In [1]: import numpy as np

In [2]: from numpy import linalg as LA

In [3]: np.set_printoptions(precision=2, suppress=True, linewidth=140)

In [4]: K = np.abs(np.array([[-2, 3, 2, 2, -3],
   ...:     [0, 1, 0, -2, -3],
   ...:     [1, -2, 3, 0, 3],
   ...:     [3, -2, 0, -2, 0],
   ...:     [-3, 3, -1, -1, 1]])) + np.eye(5)

In [5]: K = K / K.sum(axis=1, keepdims=True)

In [6]: print(K)
[[0.23 0.23 0.15 0.15 0.23]
 [0.   0.29 0.   0.29 0.43]
 [0.1  0.2  0.4  0.   0.3 ]
 [0.38 0.25 0.   0.38 0.  ]
 [0.3  0.3  0.1  0.1  0.2 ]]

In [7]: A2 = np.array([[1, -3, 1], [0, 3, 2], [0, 3, -2], [0, 1, -2], [1, -2, -3]])

In [8]: print(K @ A2)
[[ 0.46  0.15 -0.62]
 [ 0.43  0.29 -1.29]
 [ 0.4   0.9  -1.2 ]
 [ 0.38  0.    0.12]
 [ 0.5   0.   -0.1 ]]

In [9]: print(np.einsum("ij,ij->i", K, K))
[0.21 0.35 0.3  0.34 0.24]

In [10]: print(A2.T @ K.T)
[[ 0.46  0.43  0.4   0.38  0.5 ]
 [ 0.15  0.29  0.9   0.    0.  ]
 [-0.62 -1.29 -1.2   0.12 -0.1 ]]

In [11]: print(np.einsum("ij->j", K))
[1.01 1.27 0.65 0.91 1.16]

In [12]: F = np.load("x.npy")

In [13]: print(F)
[[-0.6 -7.5  0.9 -1.3 -1.2  0. ]
 [-1.9 -1.2  0.8  0.7 -0.1 -1.1]
 [-0.3  0.9 -0.6  0.8 -1.   1.1]
 [ 0.8  4.8  0.4 -0.3 -0.4 -0.3]
 [ 0.5 -3.6 -1.3  1.  -0.7  0.4]]

In [14]: r0, g = F[4], F[3]

In [15]: print(round(r0 @ g, 2))
-17.54

In [16]: p = (r0 @ g) / (r0 @ r0) * r0

In [17]: print(p)
[-0.53  3.82  1.38 -1.06  0.74 -0.42]

In [18]: print(LA.matrix_rank(np.outer(r0, g)))
1

In [19]: U, sigma, vt = LA.svd(F, full_matrices=False)

In [20]: print(np.allclose(U * sigma @ vt, F))
True

In [21]: gram = F.T @ F

In [22]: print(round(float(np.trace(gram)), 2), round((F ** 2).sum(), 2))
112.79 112.79

In [23]: blk = np.stack([F, -1 * F, F[::-1]])

In [24]: print(LA.matrix_rank(blk))
[5 5 5]

In [25]: print((blk @ F.T).shape)
(3, 5, 5)

In [26]: print(LA.matrix_rank(blk.reshape(3, -1)))
2

In [27]: A = np.diag(10 * np.array([3, -3, 3])) + np.array([[-1, 2, 1], [-2, -1, 1], [-1, 1, 2]])

In [28]: print(A)
[[ 29   2   1]
 [ -2 -31   1]
 [ -1   1  32]]

In [29]: hat = np.triu(np.array([[-2, -9, -1], [-4, -4, 2], [7, -2, 4]]), 1) + np.eye(3)

In [30]: A2 = hat @ A @ LA.inv(hat)

In [31]: print(hat @ A - A @ hat)
[[ 19. 539. -16.]
 [ -2. -16. 124.]
 [  0.  -9.  -3.]]

In [32]: print(round(LA.det(A2), 2))
-28704.0

In [33]: print(np.trace(A2), np.trace(A))
30.0 30

In [34]: q, Rm = LA.qr(A)

In [35]: print(q)
[[-1.   -0.07  0.04]
 [ 0.07 -1.    0.03]
 [ 0.03  0.04  1.  ]]

In [36]: print(q @ Rm)
[[ 29.   2.   1.]
 [ -2. -31.   1.]
 [ -1.   1.  32.]]

In [37]: print(np.allclose(Rm.T @ Rm, A.T @ A))
True

In [38]: print(Rm)
[[-29.09  -4.09   0.17]
 [  0.    30.81   0.12]
 [  0.     0.    32.03]]

In [39]: print(np.sort(LA.eigvals(Rm)))
[-29.09  30.81  32.03]

In [40]: print([int(LA.matrix_rank(LA.matrix_power(Rm, p))) for p in range(1, 4)])
[3, 3, 3]

In [41]: print(LA.matrix_power(Rm - np.diag(np.diag(Rm)), 3))
[[0. 0. 0.]
 [0. 0. 0.]
 [0. 0. 0.]]

In [42]: feats = np.array([[0.0, 3.0, 1.0, -1.0],
    ...:     [3.0, 0.0, 0.0, 0.0],
    ...:     [1.0, 0.0, 0.0, 0.0],
    ...:     [-1.0, 0.0, 0.0, 0.0]])

In [43]: print([round(float(x), 2) for x in LA.svd(feats, compute_uv=False)[:3]])
[3.32, 3.32, 0.0]

In [44]: print(LA.matrix_rank(feats, rtol=0.1))
2

In [45]: w, V = LA.eigh(feats)

In [46]: x0 = np.array([-3, -3, 3, 3])

In [47]: print(np.abs(feats).sum(axis=1).max(), np.round(np.abs(w).max(), 2))
5.0 3.32

In [48]: print(V * np.maximum(w, 0) @ V.T)
[[ 1.66  1.5   0.5  -0.5 ]
 [ 1.5   1.36  0.45 -0.45]
 [ 0.5   0.45  0.15 -0.15]
 [-0.5  -0.45 -0.15  0.15]]

In [49]: print(np.round(V * np.abs(w) @ V.T, 2) + 0)
[[ 3.32  0.    0.    0.  ]
 [ 0.    2.71  0.9  -0.9 ]
 [ 0.    0.9   0.3  -0.3 ]
 [ 0.   -0.9  -0.3   0.3 ]]

In [50]: w, V = LA.eigh(feats)

In [51]: print((w > 1e-8).sum(), (w < -1e-8).sum())
1 1

In [52]: print(np.round(V.T @ V, 2) + 0)
[[1. 0. 0. 0.]
 [0. 1. 0. 0.]
 [0. 0. 1. 0.]
 [0. 0. 0. 1.]]

In [53]: rk = LA.matrix_rank(feats)

In [54]: print(rk)
2

In [55]: N = LA.svd(feats)[2][rk:].T

In [56]: print(N @ N.T)
[[ 0.    0.    0.    0.  ]
 [ 0.    0.18 -0.27  0.27]
 [ 0.   -0.27  0.91  0.09]
 [ 0.    0.27  0.09  0.91]]

In [57]: print([int(LA.matrix_rank(np.delete(feats, i, axis=0))) for i in range(4)])
[1, 2, 2, 2]

In [58]: print(np.allclose(feats @ N, 0))
True

In [59]: print(LA.matrix_rank(feats.T @ feats), LA.matrix_rank(feats @ feats.T))
2 2

In [60]: r0 = np.array([2, 2, -2])

In [61]: A2 = A + np.outer(r0, np.eye(3)[0])

In [62]: print(LA.matrix_rank(LA.inv(A2) - LA.inv(A), tol=1e-8))
1

In [63]: print(A2)
[[ 31.   2.   1.]
 [  0. -31.   1.]
 [ -3.   1.  32.]]

In [64]: arr = np.load("layer16.npy")

In [65]: print(arr)
[[ 1  4  1  2  6]
 [ 4 16  4  8 24]
 [ 1  4  1  2  6]
 [ 2  8  2  4 12]
 [ 6 24  6 12 36]]

In [66]: A2 = arr / np.sqrt((arr ** 2).mean(axis=1, keepdims=True))

In [67]: print(LA.norm(A2, axis=1))
[2.24 2.24 2.24 2.24 2.24]

In [68]: print(LA.matrix_rank(A2) == LA.matrix_rank(arr))
True

In [69]: U, sigma, vt = LA.svd(arr)

In [70]: print(sigma.round(2) + 0)
[58.  0.  0.  0.  0.]

In [71]: print(np.argmax(sigma[:-1] / (sigma[1:] + 1e-6)) + 1)
1

In [72]: A2 = U[:, :1] @ np.diag(sigma[:1]) @ vt[:1]

In [73]: print(round(float(LA.norm(arr - A2) / LA.norm(arr)), 2))
0.0

In [74]: print(round(float(np.abs(arr - A2).max()), 2))
0.0

In [75]: q, _ = LA.qr(np.array([[-0.5, 0.6, 1.4, -1.8, 0.4],
    ...:     [0.4, -0.9, 0.4, -1.7, -0.2],
    ...:     [-1.1, 0.2, 1.8, -2.5, 0.3],
    ...:     [-0.3, 0.3, 1.2, 0.2, -1.4],
    ...:     [-0.2, 1.3, -0.2, -1.9, -2.0]]))

In [76]: W0 = q[:, :4]

In [77]: print(W0)
[[-0.38  0.17  0.55  0.03]
 [ 0.3  -0.42  0.57  0.61]
 [-0.83 -0.39 -0.21  0.27]
 [-0.23  0.06  0.58 -0.56]
 [-0.15  0.8   0.04  0.49]]

In [78]: print(round(float(LA.norm(W0, "nuc")), 2))
4.0

In [79]: print(LA.norm(W0, axis=1).argmax())
1

In [80]: print(round(W0[2] @ W0[3], 2))
-0.11

In [81]: print(np.round(LA.norm(W0) ** 2 / LA.norm(W0, 2) ** 2, 2))
4.0

In [82]: print(LA.norm(W0, axis=0))
[1. 1. 1. 1.]

In [83]: A2 = W0 / np.sqrt((W0 ** 2).mean(axis=1, keepdims=True))

In [84]: print(W0 - W0.mean(axis=1, keepdims=True))
[[-0.47  0.08  0.45 -0.06]
 [ 0.04 -0.69  0.3   0.34]
 [-0.54 -0.1   0.08  0.56]
 [-0.19  0.1   0.62 -0.52]
 [-0.45  0.5  -0.25  0.2 ]]

In [85]: print(LA.matrix_rank(A2) == LA.matrix_rank(W0))
True

In [86]: print(A2[4])
[-0.32  1.68  0.08  1.04]

In [87]: E = np.load("block10.npy")

In [88]: print(E)
[[4. 1. 4. 0.]
 [2. 4. 1. 0.]
 [2. 4. 2. 0.]
 [0. 0. 0. 3.]]

In [89]: # 2 groups of indices that never mix

In [90]: x0 = np.array([0, 2, 3, 0])

In [91]: h1 = np.maximum(E @ x0, 0)

In [92]: print(np.maximum(E @ x0, 0) - np.maximum(-E @ x0, 0))
[14. 11. 14.  0.]

In [93]: J = np.load("arr.npy")

In [94]: print(J)
[[-3 -3 -3 -3]
 [ 3 -1  3  1]
 [ 2  2 -3 -1]]

In [95]: def softmax(z):
    ...:     e = np.exp(z - z.max(axis=-1, keepdims=True))
    ...:     return e / e.sum(axis=-1, keepdims=True)
    ...: 

In [96]: print(softmax(J).sum(axis=1))
[1. 1. 1.]

In [97]: print(softmax(J[0]))
[0.25 0.25 0.25 0.25]

In [98]: print(softmax(J[0] + -1))
[0.25 0.25 0.25 0.25]

In [99]: att = J @ J.T / np.sqrt(4)

In [100]: print(np.round(softmax(att + np.triu(np.full(att.shape, -np.inf), 1)), 2) + 0)
[[1. 0. 0.]
 [0. 1. 0.]
 [0. 0. 1.]]

In [101]: print(np.round(softmax(att), 2) + 0)
[[1. 0. 0.]
 [0. 1. 0.]
 [0. 0. 1.]]

In [102]: print(softmax(att)[0] @ J)
[-3. -3. -3. -3.]

In [103]: print(J.sum(axis=0))
[ 2 -2 -3 -3]

In [104]: print(np.abs(J).max())
3

In [105]: print(LA.svd(J, compute_uv=False))
[6.93 4.45 2.47]

In [106]: print(np.count_nonzero(J))
12

In [107]: print(J.mean(axis=0))
[ 0.67 -0.67 -1.   -1.  ]

In [108]: print(np.diff(J, axis=0))
[[ 6  2  6  4]
 [-1  3 -6 -2]]

In [109]: print(J - J[0])
[[0 0 0 0]
 [6 2 6 4]
 [5 5 0 2]]

In [110]: print(LA.matrix_rank(J))
3

In [111]: A2 = np.array([[0, 3, 2], [1, 0, 3]])

In [112]: basis = np.kron(A2, J)

In [113]: print(basis.shape)
(6, 12)

In [114]: print(np.round(LA.norm(basis, 2), 2), np.round(LA.norm(A2, 2) * LA.norm(J, 2), 2))
29.15 29.15
